$ ipython --no-banner

In [1]: import numpy as np

In [2]: from numpy import linalg as LA

In [3]: np.set_printoptions(suppress=True, linewidth=200)

In [4]: m1 = np.load("m.npy")

In [5]: m1
Out[5]: 
array([[ 0.71, -0.17,  0.88, -0.17,  1.22],
       [-1.27,  2.5 , -1.02, -1.39, -1.37],
       [ 3.23, -2.21,  0.67, -1.22, -0.02]])

In [6]: round(float(LA.norm(m1[0] - m1[1])), 2)
Out[6]: 4.78

In [7]: round(m1[0] @ m1[1], 2)
Out[7]: np.float64(-3.66)

In [8]: round(float(LA.norm(m1, 2)), 2)
Out[8]: 5.0

In [9]: np.round(LA.norm(m1, axis=0), 2)
Out[9]: array([3.54, 3.34, 1.5 , 1.86, 1.83])

In [10]: LA.norm(m1, axis=1).argmax()
Out[10]: np.int64(2)

In [11]: U, sig, vt = LA.svd(m1, full_matrices=False)

In [12]: np.round(U.T @ m1 @ vt.T, 2) + 0
Out[12]: 
array([[5.  , 0.  , 0.  ],
       [0.  , 2.5 , 0.  ],
       [0.  , 0.  , 1.26]])

In [13]: U.shape, sig.shape, vt.shape
Out[13]: ((3, 3), (3,), (3, 5))

In [14]: (sig > 1e-8).sum()
Out[14]: np.int64(3)

In [15]: np.round(np.abs(vt[0]), 2)
Out[15]: array([0.68, 0.65, 0.26, 0.03, 0.22])

In [16]: np.allclose(U * sig @ vt, m1)
Out[16]: True

In [17]: np.round(np.cumsum(sig ** 2) / np.sum(sig ** 2), 2)
Out[17]: array([0.76, 0.95, 1.  ])

In [18]: np.round(U.T @ U, 2) + 0
Out[18]: 
array([[1., 0., 0.],
       [0., 1., 0.],
       [0., 0., 1.]])

In [19]: np.round(sig / sig[0], 2)
Out[19]: array([1.  , 0.5 , 0.25])

In [20]: def softmax(z):
    ...:     e = np.exp(z - z.max(axis=-1, keepdims=True))
    ...:     return e / e.sum(axis=-1, keepdims=True)
    ...: 

In [21]: np.round(softmax(m1).sum(axis=1), 2)
Out[21]: array([1., 1., 1.])

In [22]: np.round(softmax(10 * m1[2]), 2) + 0
Out[22]: array([1., 0., 0., 0., 0.])

In [23]: scores = m1 @ m1.T / np.sqrt(5)

In [24]: softmax(scores).round(6).argmax(axis=1)
Out[24]: array([2, 1, 2])

In [25]: np.round(softmax(scores + np.triu(np.full(scores.shape, -np.inf), 1)), 2) + 0
Out[25]: 
array([[1., 0., 0.],
       [0., 1., 0.],
       [0., 0., 1.]])

In [26]: np.round(softmax(scores), 2) + 0
Out[26]: 
array([[0.42, 0.02, 0.56],
       [0.  , 1.  , 0.  ],
       [0.  , 0.  , 1.  ]])

In [27]: G = m1.T @ m1

In [28]: np.round(LA.eigvalsh(G)[::-1], 2) + 0
Out[28]: array([24.98,  6.23,  1.58,  0.  ,  0.  ])

In [29]: LA.matrix_rank(G)
Out[29]: np.int64(3)

In [30]: round(np.trace(G), 2), np.round((m1 ** 2).sum(), 2)
Out[30]: (np.float64(32.79), np.float64(32.79))

In [31]: F = np.load("x.npy")

In [32]: F.round(2)
Out[32]: 
array([[-1.19, -1.59,  0.28],
       [ 1.58, -1.21, -0.16],
       [ 0.3 ,  0.12,  1.97]])

In [33]: np.round(LA.svd(F, compute_uv=False), 2)
Out[33]: array([2., 2., 2.])

In [34]: np.round(LA.norm(F, axis=0), 2)
Out[34]: array([2., 2., 2.])

In [35]: E = np.load("dump.npy")

In [36]: E.round(2)
Out[36]: 
array([[ 1.53, -0.34,  0.59, -0.72],
       [-0.34,  2.47,  0.4 ,  0.26],
       [ 0.59,  0.4 ,  1.26,  0.88],
       [-0.72,  0.26,  0.88,  1.74]])

In [37]: U, sig, vt = LA.svd(E)

In [38]: vecs = vt[:(sig > 1e-8).sum()]

In [39]: rng = np.random.default_rng(1975)

In [40]: x = E[1] + -3 * E[2] + rng.integers(2) * np.eye(4)[0]

In [41]: x.round(2)
Out[41]: array([-1.11,  1.26, -3.39, -2.38])

In [42]: np.round(vecs.T @ vecs, 2)
Out[42]: 
array([[ 0.72, -0.07,  0.34, -0.28],
       [-0.07,  0.98,  0.08, -0.07],
       [ 0.34,  0.08,  0.57,  0.34],
       [-0.28, -0.07,  0.34,  0.72]])

In [43]: round(float(LA.norm(x - vecs.T @ vecs @ x)), 2)
Out[43]: 0.53

In [44]: LA.matrix_rank(np.vstack([E, x]))
Out[44]: np.int64(4)

In [45]: G = E.T @ E

In [46]: G.round(2)
Out[46]: 
array([[ 3.31, -1.29,  0.88, -1.92],
       [-1.29,  6.43,  1.53,  1.67],
       [ 0.88,  1.53,  2.88,  2.31],
       [-1.92,  1.67,  2.31,  4.38]])

In [47]: np.round(LA.svd(E, compute_uv=False) ** 2, 2) + 0
Out[47]: array([9., 4., 4., 0.])

In [48]: np.round(LA.eigvalsh(G)[::-1], 2) + 0
Out[48]: array([9., 4., 4., 0.])

In [49]: np.round(np.diag(G), 2)
Out[49]: array([3.31, 6.43, 2.88, 4.38])

In [50]: feats = np.loadtxt("test9.csv", delimiter=",")

In [51]: feats.round(2)
Out[51]: 
array([[-0.98,  0.03, -0.21],
       [-0.15, -0.81,  0.57],
       [-0.15,  0.59,  0.79]])

In [52]: other = LA.invert(feats)
AttributeError: module 'numpy.linalg' has no attribute 'invert'


In [53]: other = LA.inv(feats)

In [54]: np.round(LA.det(feats) * LA.det(other), 2)
Out[54]: np.float64(1.0)

In [55]: round(LA.cond(feats), 2)
Out[55]: np.float64(1.0)

In [56]: np.round(LA.norm(F, "nuc"), 2)
Out[56]: np.float64(6.0)

In [57]: np.round(LA.norm(F, axis=0), 2)
Out[57]: array([2., 2., 2.])

In [58]: round(float(LA.norm(F[0], 1)), 2), round(LA.norm(F[0], np.inf), 2)
Out[58]: (3.05, np.float64(1.59))

In [59]: np.round(softmax(10 * feats[2]), 2) + 0
Out[59]: array([0.  , 0.11, 0.89])

In [60]: np.round(softmax(feats[2] + 2), 2)
Out[60]: array([0.18, 0.37, 0.45])

In [61]: scores = feats @ feats.T / np.sqrt(3)

In [62]: np.round(softmax(scores + np.triu(np.full(scores.shape, -np.inf), 1)), 2)
Out[62]: 
array([[1.  , 0.  , 0.  ],
       [0.36, 0.64, 0.  ],
       [0.26, 0.26, 0.47]])

In [63]: x = np.array([-5, -2, 3])

In [64]: np.round(np.abs(LA.eigvals(feats)), 2)
Out[64]: array([1., 1., 1.])

In [65]: [p for p in range(1, 25) if np.allclose(LA.matrix_power(feats, p), np.eye(3))]
Out[65]: []

In [66]: round(LA.det(feats), 2)
Out[66]: np.float64(1.0)

In [67]: mat = np.array([[-2, -2, 0, 0], [-8, -1, 0, 0], [0, 0, -2, -2], [0, 0, -8, -1]])

In [68]: other = mat / np.sqrt((mat ** 2).mean(axis=1, keepdims=True))

In [69]: LA.matrix_rank(mat - mat.mean(axis=1, keepdims=True))
Out[69]: np.int64(3)

In [70]: LA.matrix_rank(other) == LA.matrix_rank(mat)
Out[70]: np.True_

In [71]: np.allclose(mat @ mat.T, mat.T @ mat)
Out[71]: False

In [72]: round(float(LA.det(mat)), 2)
Out[72]: 196.0

In [73]: (mat - mat.T) / 2
Out[73]: 
array([[ 0.,  3.,  0.,  0.],
       [-3.,  0.,  0.,  0.],
       [ 0.,  0.,  0.,  3.],
       [ 0.,  0., -3.,  0.]])

In [74]: (mat + mat.T) / 2
Out[74]: 
array([[-2., -5.,  0.,  0.],
       [-5., -1.,  0.,  0.],
       [ 0.,  0., -2., -5.],
       [ 0.,  0., -5., -1.]])

In [75]: LA.determinant(mat)
AttributeError: module 'numpy.linalg' has no attribute 'determinant'


In [76]: mat.inv()
AttributeError: 'numpy.ndarray' object has no attribute 'inv'


In [77]: other = mat / LA.norm(mat, axis=1, keepdims=True)

In [78]: G = other @ other.T

In [79]: (G - 2 * np.eye(4)).round(6).argmax(axis=1)
Out[79]: array([1, 0, 3, 2])

In [80]: np.round(LA.norm(other, axis=1), 2)
Out[80]: array([1., 1., 1., 1.])

In [81]: (np.abs(G) > 0.9).astype(int)
Out[81]: 
array([[1, 0, 0, 0],
       [0, 1, 0, 0],
       [0, 0, 1, 0],
       [0, 0, 0, 1]])

In [82]: r0 = np.array([1, 1, 1, 2])

In [83]: other = mat + np.outer(r0, np.eye(4)[2])

In [84]: LA.matrix_rank(LA.inv(other) - LA.inv(mat), tol=1e-8)
Out[84]: np.int64(1)

In [85]: LA.matrix_rank(other - mat)
Out[85]: np.int64(1)

In [86]: M = np.load("mat.npy")

In [87]: M
Out[87]: 
array([[ 1, -1,  1],
       [ 1,  0,  0],
       [ 1,  1,  1],
       [ 1,  2,  4]])

In [88]: other = np.inv(mat)
AttributeError: module 'numpy' has no attribute 'inv'


In [89]: other = LA.inv(mat)

In [90]: np.round(LA.slogdet(mat)[0], 2)
Out[90]: np.float64(1.0)

In [91]: np.allclose(other, mat.T)
Out[91]: False

In [92]: np.round(LA.cond(mat), 2)
Out[92]: np.float64(5.01)

In [93]: round(LA.det(mat) * LA.det(other), 2)
Out[93]: np.float64(1.0)

In [94]: other.round(2)
Out[94]: 
array([[ 0.07, -0.14, -0.  , -0.  ],
       [-0.57,  0.14, -0.  , -0.  ],
       [-0.  , -0.  ,  0.07, -0.14],
       [-0.  , -0.  , -0.57,  0.14]])

In [95]: np.round(LA.det(mat) * other, 2)
Out[95]: 
array([[  14.,  -28.,   -0.,   -0.],
       [-112.,   28.,   -0.,   -0.],
       [  -0.,   -0.,   14.,  -28.],
       [  -0.,   -0., -112.,   28.]])

In [96]: (np.abs(other) > 1e-9).astype(int)
Out[96]: 
array([[1, 1, 0, 0],
       [1, 1, 0, 0],
       [0, 0, 1, 1],
       [0, 0, 1, 1]])

In [97]: x = np.array([5, 3, 4])

In [98]: (M @ x).argmax()
Out[98]: np.int64(3)

In [99]: x @ M
ValueError: matmul: Input operand 1 has a mismatch in its core dimension 0, with gufunc signature (n?,k),(k,m?)->(n?,m?) (size 4 is different from 3)


In [100]: np.einsum("ij,j->i", M, x)
Out[100]: array([ 6,  5, 12, 27])

In [101]: M @ (2 * x)
Out[101]: array([12, 10, 24, 54])

In [102]: r0 = np.array([2, -2, -2])

In [103]: np.array([np.convolve(row, r0, "same") for row in M])
Out[103]: 
array([[ -4,   2,   0],
       [ -2,  -2,   0],
       [  0,  -2,  -4],
       [  2,   2, -12]])

In [104]: np.cross(M[3, :3], M[0, :3])
Out[104]: array([ 6,  3, -3])

In [105]: x = np.array([3, 0, 0])

In [106]: target = M @ x

In [107]: coef, lr = np.zeros(3), 1 / LA.norm(M, 2) ** 2

In [108]: for i in range(30):
     ...:     coef -= lr * M.T @ (M @ coef - target)
     ...:     if i % 5 == 0: print(i, round(LA.norm(M @ coef - target), 2))
     ...: 
0 3.67
5 2.27
10 1.51
15 1.08
20 0.8
25 0.61

In [109]: round(LA.cond(M), 2)
Out[109]: np.float64(4.54)

In [110]: other = np.array([[9, 1, 1], [-5, 9, 4], [-5, 1, -4]])

In [111]: other[-1] = other[0]

In [112]: arr = other + 0.1 * np.eye(3)

In [113]: arr
Out[113]: 
array([[ 9.1,  1. ,  1. ],
       [-5. ,  9.1,  4. ],
       [ 9. ,  1. ,  1.1]])

In [114]: U, sig, vt = LA.svd(arr)

In [115]: np.argmax(sig[:-1] / (sig[1:] + 1e-6)) + 1
Out[115]: np.int64(2)

In [116]: sig.round(2)
Out[116]: array([14.01,  9.78,  0.07])

In [117]: other = U[:, :2] @ np.diag(sig[:2]) @ vt[:2]

In [118]: LA.matrix_rank(arr, rtol=0.05)
Out[118]: np.int64(2)

In [119]: LA.matrix_rank(other)
Out[119]: np.int64(2)

In [120]: np.round(LA.norm(arr - other) / LA.norm(arr), 2)
Out[120]: np.float64(0.0)

In [121]: z = rng.permutation(3)

In [122]: other = arr[:, z] * rng.choice([-1, 1], 3)

In [123]: other
Out[123]: 
array([[ 1. ,  9.1,  1. ],
       [ 9.1, -5. ,  4. ],
       [ 1. ,  9. ,  1.1]])

In [124]: U, _, vt = LA.svd(arr.T @ other)

In [125]: np.round(LA.lstsq(arr, other)[0], 2) + 0
Out[125]: 
array([[0., 1., 0.],
       [1., 0., 0.],
       [0., 0., 1.]])

In [126]: r0 = np.array([-1, 3])

In [127]: A = 5 * np.eye(2) + np.outer(r0, r0)

In [128]: A
Out[128]: 
array([[ 6., -3.],
       [-3., 14.]])

In [129]: np.argsort(-LA.norm(E, axis=0).round(6), kind="stable")[:3]
Out[129]: array([1, 3, 0])

In [130]: np.round(LA.norm(E, 2) / LA.norm(E), 2)
Out[130]: np.float64(0.73)

In [131]: w, vecs = LA.eigh(A)

In [132]: np.round(vecs.T @ A @ vecs, 2) + 0
Out[132]: 
array([[ 5.,  0.],
       [ 0., 15.]])

In [133]: (w > 1e-8).sum(), (w < -1e-8).sum()
Out[133]: (np.int64(2), np.int64(0))

In [134]: np.abs(vecs[:, -1]).round(6).argmax()
Out[134]: np.int64(1)

In [135]: np.round(np.abs(vecs[:, -1]), 2)
Out[135]: array([0.32, 0.95])

In [136]: other = A / LA.norm(A, axis=1, keepdims=True)

In [137]: G = other @ other.T

In [138]: G[1].round(2)
Out[138]: array([-0.62,  1.  ])

In [139]: (G - 2 * np.eye(2)).round(6).argmax(axis=1)
Out[139]: array([1, 0])

In [140]: np.round(LA.norm(other, axis=1), 2)
Out[140]: array([1., 1.])

In [141]: (np.abs(G) > 0.9).astype(int)
Out[141]: 
array([[1, 0],
       [0, 1]])
